$ python -q
>>> import numpy as np
>>> from numpy import linalg as LA
>>> np.set_printoptions(precision=1, suppress=True, linewidth=160, legacy="1.25")
>>> def rd(a):
...     return np.round(a, 1) + 0
... 
>>> W0 = np.minimum.outer(np.arange(1, 9), np.arange(1, 9)) * -2
>>> W0
array([[ -2,  -2,  -2,  -2,  -2,  -2,  -2,  -2],
       [ -2,  -4,  -4,  -4,  -4,  -4,  -4,  -4],
       [ -2,  -4,  -6,  -6,  -6,  -6,  -6,  -6],
       [ -2,  -4,  -6,  -8,  -8,  -8,  -8,  -8],
       [ -2,  -4,  -6,  -8, -10, -10, -10, -10],
       [ -2,  -4,  -6,  -8, -10, -12, -12, -12],
       [ -2,  -4,  -6,  -8, -10, -12, -14, -14],
       [ -2,  -4,  -6,  -8, -10, -12, -14, -16]])
>>> np.allclose(W0 @ W0.T, W0.T @ W0)
True
>>> np.allclose(W0, W0.T)
True
>>> O, r_ = LA.qr(W0)
>>> rd(abs(r_[0, 0])), rd(LA.norm(W0[:, 0]))
(5.7, 5.7)
>>> O.shape, r_.shape
((8, 8), (8, 8))
>>> rd(O)
array([[-0.4,  0.9,  0. ,  0. ,  0. ,  0. ,  0. ,  0. ],
       [-0.4, -0.1,  0.9,  0. ,  0. ,  0. ,  0. ,  0. ],
       [-0.4, -0.1, -0.2,  0.9,  0. ,  0. ,  0. ,  0. ],
       [-0.4, -0.1, -0.2, -0.2,  0.9,  0. ,  0. ,  0. ],
       [-0.4, -0.1, -0.2, -0.2, -0.2,  0.9,  0. ,  0. ],
       [-0.4, -0.1, -0.2, -0.2, -0.2, -0.3,  0.8,  0. ],
       [-0.4, -0.1, -0.2, -0.2, -0.2, -0.3, -0.4, -0.7],
       [-0.4, -0.1, -0.2, -0.2, -0.2, -0.3, -0.4,  0.7]])
>>> other = W0 ** -1
Traceback (most recent call last):
  File "<python-input-12>", line 1, in <module>
    other = W0 ** -1
            ~~~^^~~~
ValueError: Integers to negative integer powers are not allowed.
>>> other = LA.inv(W0)
>>> W0 @ other
array([[1., 0., 0., 0., 0., 0., 0., 0.],
       [0., 1., 0., 0., 0., 0., 0., 0.],
       [0., 0., 1., 0., 0., 0., 0., 0.],
       [0., 0., 0., 1., 0., 0., 0., 0.],
       [0., 0., 0., 0., 1., 0., 0., 0.],
       [0., 0., 0., 0., 0., 1., 0., 0.],
       [0., 0., 0., 0., 0., 0., 1., 0.],
       [0., 0., 0., 0., 0., 0., 0., 1.]])
>>> (np.abs(other) > 1e-9).astype(int)
array([[1, 1, 0, 0, 0, 0, 0, 0],
       [1, 1, 1, 0, 0, 0, 0, 0],
       [0, 1, 1, 1, 0, 0, 0, 0],
       [0, 0, 1, 1, 1, 0, 0, 0],
       [0, 0, 0, 1, 1, 1, 0, 0],
       [0, 0, 0, 0, 1, 1, 1, 0],
       [0, 0, 0, 0, 0, 1, 1, 1],
       [0, 0, 0, 0, 0, 0, 1, 1]])
>>> other
array([[-1. ,  0.5, -0. , -0. , -0. , -0. , -0. , -0. ],
       [ 0.5, -1. ,  0.5, -0. , -0. , -0. , -0. , -0. ],
       [-0. ,  0.5, -1. ,  0.5, -0. , -0. , -0. , -0. ],
       [-0. , -0. ,  0.5, -1. ,  0.5, -0. , -0. , -0. ],
       [-0. , -0. , -0. ,  0.5, -1. ,  0.5, -0. , -0. ],
       [-0. , -0. , -0. , -0. ,  0.5, -1. ,  0.5, -0. ],
       [-0. , -0. , -0. , -0. , -0. ,  0.5, -1. ,  0.5],
       [-0. , -0. , -0. , -0. , -0. , -0. ,  0.5, -0.5]])
>>> rng = np.random.default_rng(96)
>>> idx = rng.permutation(8)
>>> idx
array([3, 6, 5, 1, 2, 4, 0, 7])
>>> other = W0[idx][:, idx]
>>> np.diag(other)
array([ -8, -14, -12,  -4,  -6, -10,  -2, -16])
>>> np.trace(other)
-72
>>> other
array([[ -8,  -8,  -8,  -4,  -6,  -8,  -2,  -8],
       [ -8, -14, -12,  -4,  -6, -10,  -2, -14],
       [ -8, -12, -12,  -4,  -6, -10,  -2, -12],
       [ -4,  -4,  -4,  -4,  -4,  -4,  -2,  -4],
       [ -6,  -6,  -6,  -4,  -6,  -6,  -2,  -6],
       [ -8, -10, -10,  -4,  -6, -10,  -2, -10],
       [ -2,  -2,  -2,  -2,  -2,  -2,  -2,  -2],
       [ -8, -14, -12,  -4,  -6, -10,  -2, -16]])
>>> rd(LA.det(other)), rd(LA.det(W0[idx]))
(256.0, -256.0)
>>> A = np.load("arr.npy")
>>> A
array([[ 0,  2,  0,  0,  0,  0,  0,  0],
       [ 0,  0,  0,  0,  0,  0,  2,  0],
       [ 0,  0, -2,  0,  0,  0,  0,  0],
       [-3,  0,  0,  0,  0,  0,  0,  0],
       [ 0,  0,  0,  0,  0,  0,  0,  1],
       [ 0,  0,  0, -2,  0,  0,  0,  0],
       [ 0,  0,  0,  0,  0,  3,  0,  0],
       [ 0,  0,  0,  0,  2,  0,  0,  0]])
>>> A @ A.T
array([[4, 0, 0, 0, 0, 0, 0, 0],
       [0, 4, 0, 0, 0, 0, 0, 0],
       [0, 0, 4, 0, 0, 0, 0, 0],
       [0, 0, 0, 9, 0, 0, 0, 0],
       [0, 0, 0, 0, 1, 0, 0, 0],
       [0, 0, 0, 0, 0, 4, 0, 0],
       [0, 0, 0, 0, 0, 0, 9, 0],
       [0, 0, 0, 0, 0, 0, 0, 4]])
>>> rd(LA.norm(A, axis=0))
array([3., 2., 2., 2., 2., 3., 2., 1.])
>>> M = np.load("dump.npy")
>>> M
array([[-2, -5, -5, -3, -2, -2, -3],
       [ 3,  0,  0,  2,  3,  3,  2],
       [-1, -4, -4, -2, -1, -1, -2]])
>>> W1 = np.array([[-1, 4, 4, -4],
...     [-4, -4, -3, 3],
...     [2, -2, 0, -3],
...     [-1, -3, -2, 5],
...     [1, -2, -3, -2],
...     [-4, 1, 5, 2],
...     [1, 5, -5, 4]])
>>> beta = np.array([-1, 0, 2, -2])
>>> H = np.maximum(M @ W1 + beta, 0)
>>> rd((H > 0).mean(axis=0))
array([0.7, 1. , 1. , 0.3])
>>> (H > 0).astype(int)
array([[1, 1, 1, 0],
       [0, 1, 1, 1],
       [1, 1, 1, 0]])
>>> H
array([[17, 18, 26,  0],
       [ 0, 13,  6,  4],
       [11, 17, 22,  0]])
>>> LA.matrix_rank(H)
3
>>> W2 = np.array([[8, -6, 8], [1, -2, -9], [-4, 0, -7], [-8, -7, -7]])
>>> W1 @ W2
array([[ 12,  26, -44],
       [-48,  11,   4],
       [ 38,  13,  55],
       [-43, -23,  -2],
       [ 34,  12,  61],
       [-67,   8, -90],
       [  1, -44, -30]])
>>> H @ W2
array([[  50, -138, -208],
       [ -43,  -54, -187],
       [  17, -100, -219]])
>>> other = np.array([[-1, 2, 0], [-3, -1, 1]])
>>> W2 = np.kron(other, H)
>>> W2
array([[-17, -18, -26,   0,  34,  36,  52,   0,   0,   0,   0,   0],
       [  0, -13,  -6,  -4,   0,  26,  12,   8,   0,   0,   0,   0],
       [-11, -17, -22,   0,  22,  34,  44,   0,   0,   0,   0,   0],
       [-51, -54, -78,   0, -17, -18, -26,   0,  17,  18,  26,   0],
       [  0, -39, -18, -12,   0, -13,  -6,  -4,   0,  13,   6,   4],
       [-33, -51, -66,   0, -11, -17, -22,   0,  11,  17,  22,   0]])
>>> rd(LA.norm(W2, 2)), rd(LA.norm(other, 2) * LA.norm(H, 2))
(160.5, 160.5)
>>> J = np.load("run14.npy")
>>> J
array([[ 1,  0,  0,  0],
       [ 1,  1,  0,  0],
       [-1,  0,  1,  0],
       [-3,  1,  1,  1]])
>>> other = J / np.sqrt((J ** 2).mean(axis=1, keepdims=True))
>>> LA.matrix_rank(other) == LA.matrix_rank(J)
True
>>> rd(LA.norm(other, axis=1))
array([2., 2., 2., 2.])
>>> rd(J - J.mean(axis=1, keepdims=True))
array([[ 0.8, -0.2, -0.2, -0.2],
       [ 0.5,  0.5, -0.5, -0.5],
       [-1. ,  0. ,  1. ,  0. ],
       [-3. ,  1. ,  1. ,  1. ]])
>>> other = J[0, 0] * J[1:] - np.outer(J[1:, 0], J[0])
>>> other
array([[0, 1, 0, 0],
       [0, 0, 1, 0],
       [0, 1, 1, 1]])
>>> LA.matrix_rank(other), LA.matrix_rank(J)
(3, 4)
>>> np.flatnonzero(~other.round(6).any(axis=1))
array([], dtype=int64)
>>> J[:, 0] / J[0, 0]
array([ 1.,  1., -1., -3.])
>>> np.prod(np.diag(J)), rd(LA.det(J))
(1, 1.0)
>>> J @ J
array([[ 1,  0,  0,  0],
       [ 2,  1,  0,  0],
       [-2,  0,  1,  0],
       [-6,  2,  2,  1]])
>>> K = np.array([[0, 0, 0, 1, 0, 0, 1, 0],
...     [0, 0, 0, 1, 0, 0, 0, 1],
...     [0, 0, 0, 1, 0, 1, 1, 0],
...     [1, 1, 1, 0, 1, 0, 0, 1],
...     [0, 0, 0, 1, 0, 1, 0, 1],
...     [0, 0, 1, 0, 1, 0, 0, 0],
...     [1, 0, 1, 0, 0, 0, 0, 1],
...     [0, 1, 0, 1, 1, 0, 1, 0]])
>>> U, sig, VT = LA.svd(K)
>>> rd(sig)
array([3.3, 2.6, 1.9, 1.1, 1. , 0.8, 0. , 0. ])
>>> np.argmax(sig[:-1] / (sig[1:] + 1e-6)) + 1
6
>>> other = U[:, :6] @ np.diag(sig[:6]) @ VT[:6]
>>> LA.matrix_rank(K, rtol=0.05)
6
>>> rd(LA.norm(K - other) / LA.norm(K))
0.0
>>> rd(other)
array([[0., 0., 0., 1., 0., 0., 1., 0.],
       [0., 0., 0., 1., 0., 0., 0., 1.],
       [0., 0., 0., 1., 0., 1., 1., 0.],
       [1., 1., 1., 0., 1., 0., 0., 1.],
       [0., 0., 0., 1., 0., 1., 0., 1.],
       [0., 0., 1., 0., 1., 0., 0., 0.],
       [1., 0., 1., 0., 0., 0., 0., 1.],
       [0., 1., 0., 1., 1., 0., 1., 0.]])
>>> r = LA.matrix_rank(K)
>>> r
6
>>> N = LA.svd(K)[2][r:].T
>>> [int(LA.matrix_rank(K[:, :j + 1])) for j in range(8)]
[1, 2, 3, 4, 4, 5, 6, 6]
>>> LA.matrix_rank(K.T @ K), LA.matrix_rank(K @ K.T)
(6, 6)
>>> N.shape
(8, 2)
>>> [int(LA.matrix_rank(K[:i])) for i in range(1, len(K) + 1)]
[1, 2, 3, 4, 4, 5, 6, 6]
>>> try:
...     LA.inv(K)
... except LA.LinAlgError as e:
...     print(repr(e))
... 
LinAlgError('Singular matrix')
>>> np.allclose(K[:-1].T @ LA.lstsq(K[:-1].T, K[-1])[0], K[-1])
True
>>> rd(K @ LA.pinv(K) @ K)
array([[0., 0., 0., 1., 0., 0., 1., 0.],
       [0., 0., 0., 1., 0., 0., 0., 1.],
       [0., 0., 0., 1., 0., 1., 1., 0.],
       [1., 1., 1., 0., 1., 0., 0., 1.],
       [0., 0., 0., 1., 0., 1., 0., 1.],
       [0., 0., 1., 0., 1., 0., 0., 0.],
       [1., 0., 1., 0., 0., 0., 0., 1.],
       [0., 1., 0., 1., 1., 0., 1., 0.]])
>>> t = np.radians(90)
>>> r_ = np.eye(8)
>>> r_[6, 6] = r_[0, 0] = np.cos(t)
>>> r_[6, 0], r_[0, 6] = -np.sin(t), np.sin(t)
>>> rd(r_)
array([[ 0.,  0.,  0.,  0.,  0.,  0.,  1.,  0.],
       [ 0.,  1.,  0.,  0.,  0.,  0.,  0.,  0.],
       [ 0.,  0.,  1.,  0.,  0.,  0.,  0.,  0.],
       [ 0.,  0.,  0.,  1.,  0.,  0.,  0.,  0.],
       [ 0.,  0.,  0.,  0.,  1.,  0.,  0.,  0.],
       [ 0.,  0.,  0.,  0.,  0.,  1.,  0.,  0.],
       [-1.,  0.,  0.,  0.,  0.,  0.,  0.,  0.],
       [ 0.,  0.,  0.,  0.,  0.,  0.,  0.,  1.]])
>>> other = K @ r_.T
>>> rd(other)
array([[ 1.,  0.,  0.,  1.,  0.,  0.,  0.,  0.],
       [ 0.,  0.,  0.,  1.,  0.,  0.,  0.,  1.],
       [ 1.,  0.,  0.,  1.,  0.,  1.,  0.,  0.],
       [ 0.,  1.,  1.,  0.,  1.,  0., -1.,  1.],
       [ 0.,  0.,  0.,  1.,  0.,  1.,  0.,  1.],
       [ 0.,  0.,  1.,  0.,  1.,  0.,  0.,  0.],
       [ 0.,  0.,  1.,  0.,  0.,  0., -1.,  1.],
       [ 1.,  1.,  0.,  1.,  1.,  0.,  0.,  0.]])
>>> np.allclose(LA.norm(K, axis=1), LA.norm(other, axis=1))
True
>>> w, V = LA.eigvalsh(K)
Traceback (most recent call last):
  File "<python-input-84>", line 1, in <module>
    w, V = LA.eigvalsh(K)
    ^^^^
ValueError: too many values to unpack (expected 2)
>>> w, V = LA.eigh(K)
>>> rd(w.sum()), np.trace(K)
(0.0, 0)
>>> rd(V.T @ V)
array([[1., 0., 0., 0., 0., 0., 0., 0.],
       [0., 1., 0., 0., 0., 0., 0., 0.],
       [0., 0., 1., 0., 0., 0., 0., 0.],
       [0., 0., 0., 1., 0., 0., 0., 0.],
       [0., 0., 0., 0., 1., 0., 0., 0.],
       [0., 0., 0., 0., 0., 1., 0., 0.],
       [0., 0., 0., 0., 0., 0., 1., 0.],
       [0., 0., 0., 0., 0., 0., 0., 1.]])
>>> rd(w)
array([-2.6, -1.9, -0.8,  0. ,  0. ,  1. ,  1.1,  3.3])
>>> np.unique(w.round(6) + 0, return_counts=True)[1]
array([1, 1, 1, 2, 1, 1, 1])
>>> rd(V.T @ K @ V)
array([[-2.6,  0. ,  0. ,  0. ,  0. ,  0. ,  0. ,  0. ],
       [ 0. , -1.9,  0. ,  0. ,  0. ,  0. ,  0. ,  0. ],
       [ 0. ,  0. , -0.8,  0. ,  0. ,  0. ,  0. ,  0. ],
       [ 0. ,  0. ,  0. ,  0. ,  0. ,  0. ,  0. ,  0. ],
       [ 0. ,  0. ,  0. ,  0. ,  0. ,  0. ,  0. ,  0. ],
       [ 0. ,  0. ,  0. ,  0. ,  0. ,  1. ,  0. ,  0. ],
       [ 0. ,  0. ,  0. ,  0. ,  0. ,  0. ,  1.1,  0. ],
       [ 0. ,  0. ,  0. ,  0. ,  0. ,  0. ,  0. ,  3.3]])
>>> rd(V @ np.diag(w) @ V.T)
array([[0., 0., 0., 1., 0., 0., 1., 0.],
       [0., 0., 0., 1., 0., 0., 0., 1.],
       [0., 0., 0., 1., 0., 1., 1., 0.],
       [1., 1., 1., 0., 1., 0., 0., 1.],
       [0., 0., 0., 1., 0., 1., 0., 1.],
       [0., 0., 1., 0., 1., 0., 0., 0.],
       [1., 0., 1., 0., 0., 0., 0., 1.],
       [0., 1., 0., 1., 1., 0., 1., 0.]])
>>> rd(LA.eigvalsh(K @ K))
array([ 0. ,  0. ,  0.7,  1. ,  1.2,  3.7,  6.8, 10.7])
>>> feats = np.load("x.npy")
>>> rd(feats)
array([[-0.1, -0.9,  0.3,  0. , -0.2, -0.1,  0.2,  0. ,  0.1],
       [ 0.5, -0.2, -0.1,  0.1,  0.3,  0.5,  0.2, -0.5,  0.2],
       [-0.4,  0.1, -0.1,  0.2, -0.5,  0.2, -0.1, -0.2,  0.6],
       [-0.1, -0.2, -0.7,  0.1,  0.1, -0.6,  0.1, -0.3,  0. ],
       [ 0.1,  0.1,  0.2,  0.5, -0.4, -0.1,  0. , -0.5, -0.5],
       [ 0.4, -0.3, -0.3,  0.2, -0.3,  0.2, -0.6,  0.4, -0.1],
       [ 0.4,  0.1,  0.3, -0.5, -0.2, -0.4, -0.3, -0.3,  0.3],
       [-0.4, -0.2,  0.2,  0. ,  0.4,  0.1, -0.7, -0.3, -0.1],
       [ 0.2,  0.1,  0.3,  0.6,  0.3, -0.4,  0. ,  0.2,  0.5]])
>>> u = np.array([2, 3, -1, 1, 0, 1, -1, 0, -1])
>>> other = feats + np.outer(u, np.eye(9)[2])
>>> LA.matrix_rank(other - feats)
1
>>> rd(other)
array([[-0.1, -0.9,  2.3,  0. , -0.2, -0.1,  0.2,  0. ,  0.1],
       [ 0.5, -0.2,  2.9,  0.1,  0.3,  0.5,  0.2, -0.5,  0.2],
       [-0.4,  0.1, -1.1,  0.2, -0.5,  0.2, -0.1, -0.2,  0.6],
       [-0.1, -0.2,  0.3,  0.1,  0.1, -0.6,  0.1, -0.3,  0. ],
       [ 0.1,  0.1,  0.2,  0.5, -0.4, -0.1,  0. , -0.5, -0.5],
       [ 0.4, -0.3,  0.7,  0.2, -0.3,  0.2, -0.6,  0.4, -0.1],
       [ 0.4,  0.1, -0.7, -0.5, -0.2, -0.4, -0.3, -0.3,  0.3],
       [-0.4, -0.2,  0.2,  0. ,  0.4,  0.1, -0.7, -0.3, -0.1],
       [ 0.2,  0.1, -0.7,  0.6,  0.3, -0.4,  0. ,  0.2,  0.5]])
>>> rd((feats + feats.T) / 2)
array([[-0.1, -0.2,  0. ,  0. ,  0. ,  0.2,  0.3, -0.2,  0.2],
       [-0.2, -0.2,  0. ,  0. ,  0.2,  0.1,  0.1, -0.3,  0.2],
       [ 0. ,  0. , -0.1, -0.3, -0.1,  0. ,  0.1,  0. ,  0.4],
       [ 0. ,  0. , -0.3,  0.1,  0.3, -0.2, -0.2, -0.1,  0.3],
       [ 0. ,  0.2, -0.1,  0.3, -0.4, -0.2, -0.1,  0. , -0.1],
       [ 0.2,  0.1,  0. , -0.2, -0.2,  0.2, -0.5,  0.2, -0.2],
       [ 0.3,  0.1,  0.1, -0.2, -0.1, -0.5, -0.3, -0.5,  0.1],
       [-0.2, -0.3,  0. , -0.1,  0. ,  0.2, -0.5, -0.3,  0.1],
       [ 0.2,  0.2,  0.4,  0.3, -0.1, -0.2,  0.1,  0.1,  0.5]])
>>> rd(feats @ feats)
array([[-0.5,  0.4,  0.1, -0.2, -0.3, -0.5, -0.2,  0.3,  0.2],
       [ 0.4, -0.4,  0.1,  0.3, -0.6, -0.4,  0.1,  0.2, -0.1],
       [ 0.4,  0.2, -0.4,  0.2,  0.4, -0.1,  0. ,  0.5,  0.4],
       [ 0.1,  0.2,  0.2, -0.3,  0.4, -0.4,  0.5,  0.1, -0.5],
       [-0.1, -0.2, -0.6, -0.5, -0.2,  0. ,  0.5, -0.1,  0.2],
       [-0.5, -0.6, -0.2,  0.1,  0.3, -0.1, -0.1,  0.4, -0.3],
       [-0.2, -0.1,  0.5,  0.1,  0. ,  0.3,  0.6,  0.3,  0.4],
       [-0.2,  0.4, -0.3,  0.6, -0.2,  0.2,  0.3,  0.1, -0.4],
       [-0.3, -0.1, -0.1,  0.5,  0.2, -0.5,  0.1, -0.5,  0.3]])
>>> assert feats == feats.T
Traceback (most recent call last):
  File "<python-input-101>", line 1, in <module>
    assert feats == feats.T
           ^^^^^^^^^^^^^^^^
ValueError: The truth value of an array with more than one element is ambiguous. Use a.any() or a.all()
>>> rd(LA.matrix_power(feats, 2))
array([[-0.5,  0.4,  0.1, -0.2, -0.3, -0.5, -0.2,  0.3,  0.2],
       [ 0.4, -0.4,  0.1,  0.3, -0.6, -0.4,  0.1,  0.2, -0.1],
       [ 0.4,  0.2, -0.4,  0.2,  0.4, -0.1,  0. ,  0.5,  0.4],
       [ 0.1,  0.2,  0.2, -0.3,  0.4, -0.4,  0.5,  0.1, -0.5],
       [-0.1, -0.2, -0.6, -0.5, -0.2,  0. ,  0.5, -0.1,  0.2],
       [-0.5, -0.6, -0.2,  0.1,  0.3, -0.1, -0.1,  0.4, -0.3],
       [-0.2, -0.1,  0.5,  0.1,  0. ,  0.3,  0.6,  0.3,  0.4],
       [-0.2,  0.4, -0.3,  0.6, -0.2,  0.2,  0.3,  0.1, -0.4],
       [-0.3, -0.1, -0.1,  0.5,  0.2, -0.5,  0.1, -0.5,  0.3]])
>>> rd(np.sort(np.abs(LA.eigvals(feats))))
array([1., 1., 1., 1., 1., 1., 1., 1., 1.])
>>> rd((feats - feats.T) / 2)
array([[ 0. , -0.7,  0.4,  0.1, -0.2, -0.3, -0.1,  0.2,  0. ],
       [ 0.7,  0. , -0.1,  0.1,  0.1,  0.4,  0.1, -0.2,  0.1],
       [-0.4,  0.1,  0. ,  0.5, -0.4,  0.3, -0.2, -0.2,  0.2],
       [-0.1, -0.1, -0.5,  0. , -0.2, -0.4,  0.3, -0.2, -0.3],
       [ 0.2, -0.1,  0.4,  0.2,  0. ,  0.1,  0.1, -0.5, -0.4],
       [ 0.3, -0.4, -0.3,  0.4, -0.1,  0. , -0.1,  0.1,  0.2],
       [ 0.1, -0.1,  0.2, -0.3, -0.1,  0.1,  0. ,  0.2,  0.1],
       [-0.2,  0.2,  0.2,  0.2,  0.5, -0.1, -0.2,  0. , -0.2],
       [ 0. , -0.1, -0.2,  0.3,  0.4, -0.2, -0.1,  0.2,  0. ]])
>>> LA.determinant(feats)
Traceback (most recent call last):
  File "<python-input-105>", line 1, in <module>
    LA.determinant(feats)
    ^^^^^^^^^^^^^^
AttributeError: module 'numpy.linalg' has no attribute 'determinant'
